$ python -q
>>> import numpy as np
>>> np.set_printoptions(suppress=True, linewidth=140)
>>> tidy = lambda a: np.round(a, 2) + 0
>>> X = np.loadtxt("sample7.csv", delimiter=",")
>>> X
array([[-2.,  1.,  1.],
       [ 1., -2.,  1.],
       [ 1.,  1., -2.]])
>>> left, sigma, Vh = np.linalg.svd(X)
>>> vecs = Vh[:(sigma > 1e-8).sum()]
>>> rng = np.random.default_rng(5960)
>>> vec = X[1] + 2 * X[0] + rng.integers(2) * np.eye(3)[0]
>>> vec
array([-3.,  0.,  3.])
>>> tidy(vecs.T @ vecs)
array([[ 0.67, -0.33, -0.33],
       [-0.33,  0.67, -0.33],
       [-0.33, -0.33,  0.67]])
>>> np.linalg.matrix_rank(np.vstack([X, vec]))
np.int64(2)
>>> np.allclose(vecs.T @ vecs @ vec, vec)
True
>>> tidy(np.linalg.norm(vec - vecs.T @ vecs @ vec))
np.float64(0.0)
>>> z = rng.integers(0, 3, 7)
>>> E = np.triu((z[:, None] == z) & (rng.random((7, 7)) < 0.8), 1).astype(int)
>>> E += E.T
>>> E
array([[0, 0, 0, 0, 0, 0, 0],
       [0, 0, 1, 0, 0, 1, 1],
       [0, 1, 0, 0, 0, 0, 0],
       [0, 0, 0, 0, 0, 0, 1],
       [0, 0, 0, 0, 0, 0, 0],
       [0, 1, 0, 0, 0, 0, 1],
       [0, 1, 0, 1, 0, 1, 0]])
>>> vec = np.array([1, -7, -7, -1, -2, -5, -4])
>>> np.sign((E @ vec).round(6))
array([ 0, -1, -1, -1,  0, -1, -1])
>>> E @ vec
array([  0, -16,  -7,  -4,   0, -11, -13])
>>> (E * vec).sum(axis=1)
array([  0, -16,  -7,  -4,   0, -11, -13])
>>> E @ (2 * vec)
array([  0, -32, -14,  -8,   0, -22, -26])
>>> (E @ vec).argmax()
np.int64(0)
>>> E @ np.eye(7)[2]
array([0., 1., 0., 0., 0., 0., 0.])
>>> np.linalg.matrix_power(E, 2)
array([[0, 0, 0, 0, 0, 0, 0],
       [0, 3, 0, 1, 0, 1, 1],
       [0, 0, 1, 0, 0, 1, 1],
       [0, 1, 0, 1, 0, 1, 0],
       [0, 0, 0, 0, 0, 0, 0],
       [0, 1, 1, 1, 0, 2, 1],
       [0, 1, 1, 0, 0, 1, 3]])
>>> np.allclose(E, E.T)
True
>>> np.allclose(E @ E.T, E.T @ E)
True
